$ python -q
>>> import numpy as np
>>> from numpy import linalg as LA
>>> np.set_printoptions(precision=2, suppress=True, linewidth=140)
>>> rd = lambda a: np.round(a, 2) + 0
>>> K = np.load("dump.npy")
>>> K
array([[ 2,  2,  0,  3,  2],
       [-2,  1,  2,  3, -3],
       [ 0,  3, -2, -3,  3],
       [ 1,  1, -2, -3, -2],
       [ 0,  0,  0, -3, -2]])
>>> LA.matrix_power(K, 4)
array([[  45,  147, -218, -381, -144],
       [  75,  114, -284, -423,  113],
       [-153, -258,  412,  501, -231],
       [-189, -306,  588, 1017,  -27],
       [-129, -201,  366,  681,   94]])
>>> (K - K.T) / 2
array([[ 0. ,  2. ,  0. ,  1. ,  1. ],
       [-2. ,  0. , -0.5,  1. , -1.5],
       [ 0. ,  0.5,  0. , -0.5,  1.5],
       [-1. , -1. ,  0.5,  0. ,  0.5],
       [-1. ,  1.5, -1.5, -0.5,  0. ]])
>>> np.allclose(K, K.T)
False
>>> np.allclose(K @ K.T, K.T @ K)
False
>>> rd(np.abs(LA.eigvals(K)).max())
np.float64(6.2)
>>> hat = np.triu(np.array([[0, -1, 3, 3, 3],
...     [3, 2, 2, 2, 3],
...     [-3, 1, -3, 3, 3],
...     [3, -3, -1, -3, -2],
...     [1, 3, -2, 0, -2]]), 1) + np.eye(5)
>>> A2 = hat @ K @ LA.inv(hat)
>>> A2
array([[  7.,  20., -75., 137., 420.],
       [  0.,   9., -24.,  36., 110.],
       [  3.,   9., -35.,  57., 174.],
       [  1.,   2.,  -9.,  23.,  66.],
       [  0.,   0.,   0.,  -3.,  -8.]])
>>> rd(LA.det(A2))
np.float64(360.0)
>>> Q, evecs = LA.qr(K[:, :3])[0], LA.qr(K[:, 3:])[0]
>>> sigma = LA.svd(Q.T @ evecs, compute_uv=False)
>>> rd(sigma)
array([0.92, 0.51])
>>> Q, r_ = LA.qr(K)
>>> rd(np.trace(Q @ Q.T))
np.float64(5.0)
>>> arr = np.load("run6.npy")
>>> arr
array([[-1, -1, -2,  0],
       [ 0, -1,  1,  0],
       [ 0,  0,  2, -2],
       [ 0,  0,  0,  2]])
>>> u, v = K[4], K[2]
>>> u @ v
np.int64(3)
>>> p = (u @ v) / (u @ u) * u
>>> rd((v - p) @ u)
np.float64(0.0)
>>> rd(v - p)
array([ 0.  ,  3.  , -2.  , -2.31,  3.46])
>>> evals, evecs = LA.eig(arr)
>>> rd(np.sort(LA.eigvals(arr @ arr)))
array([1., 1., 4., 4.])
>>> arr @ evecs[:, 0] - evals[0] * evecs[:, 0]
array([0., 0., 0., 0.])
>>> C = np.array([[-2, -2, 4, -1], [2, -2, 2, 4], [3, 4, -4, -2]])
>>> rng = np.random.default_rng(36082)
>>> m1 = rng.normal(size=(23, 3)) @ C + np.array([-4, 8, -2, -5])
>>> rd(m1)
array([[  3.26,  13.19, -12.26,  -0.73],
       [-11.15,   6.95,  -0.11, -10.59],
       [ -6.82,  10.16,  -6.36,  -8.16],
       [ -3.1 ,   5.82,   0.62,  -2.08],
       [ -9.33,   0.01,   7.59,  -1.69],
       [ -3.73,   7.99,  -3.79,  -3.35],
       [ -0.32,   8.98,  -3.48,  -2.57],
       [ -0.01,  11.29,  -7.24,  -3.81],
       [-11.53,   3.55,   7.58, -10.41],
       [ -8.05,   0.26,   4.97,   0.99],
       [ -3.88,   0.88,   7.02,   1.74],
       [-11.26,   2.82,   3.89,  -5.87],
       [ -5.07,  10.76,  -7.41,  -6.99],
       [ -0.91,   5.58,  -0.73,   1.31],
       [ -9.96,   4.01,   0.78,  -4.58],
       [  3.73,  14.4 ,  -9.82,  -4.57],
       [  2.34,  15.54, -11.65,  -6.52],
       [  3.9 ,  13.23,  -7.17,  -4.24],
       [ -8.7 ,  12.39,  -2.61, -17.02],
       [  4.18,  11.94,  -9.05,  -0.04],
       [ -5.17,   4.25,   5.76,  -4.88],
       [ -3.4 ,   6.57,   0.43,  -3.64],
       [  1.8 ,  12.42, -10.87,  -1.59]])
>>> x0 = np.array([4, -4, 1, -3])
>>> rhs = m1 @ x0
>>> rd(LA.pinv(m1) @ m1)
array([[1., 0., 0., 0.],
       [0., 1., 0., 0.],
       [0., 0., 1., 0.],
       [0., 0., 0., 1.]])
>>> rd(LA.solve(m1.T @ m1, m1.T @ rhs))
array([ 4., -4.,  1., -3.])
>>> rd(LA.lstsq(m1, rhs)[0])
array([ 4., -4.,  1., -3.])
>>> rhs = rhs + 0.05 * rng.normal(size=23)
>>> rd(rhs)
array([-49.88, -40.71, -49.72, -28.74, -24.69, -40.7 , -32.88, -40.97, -21.5 , -31.21, -17.39, -34.88, -49.82, -30.64, -41.35, -38.78,
       -44.88, -31.82, -36.02, -40.01, -17.28, -28.61, -48.58])
>>> coef, *_ = LA.lstsq(m1, rhs)
>>> rd(m1.T @ (rhs - m1 @ coef))
array([0., 0., 0., 0.])
>>> coef.round()
array([ 4., -4.,  1., -3.])
>>> rd(LA.norm(rhs - m1 @ coef))
np.float64(0.28)
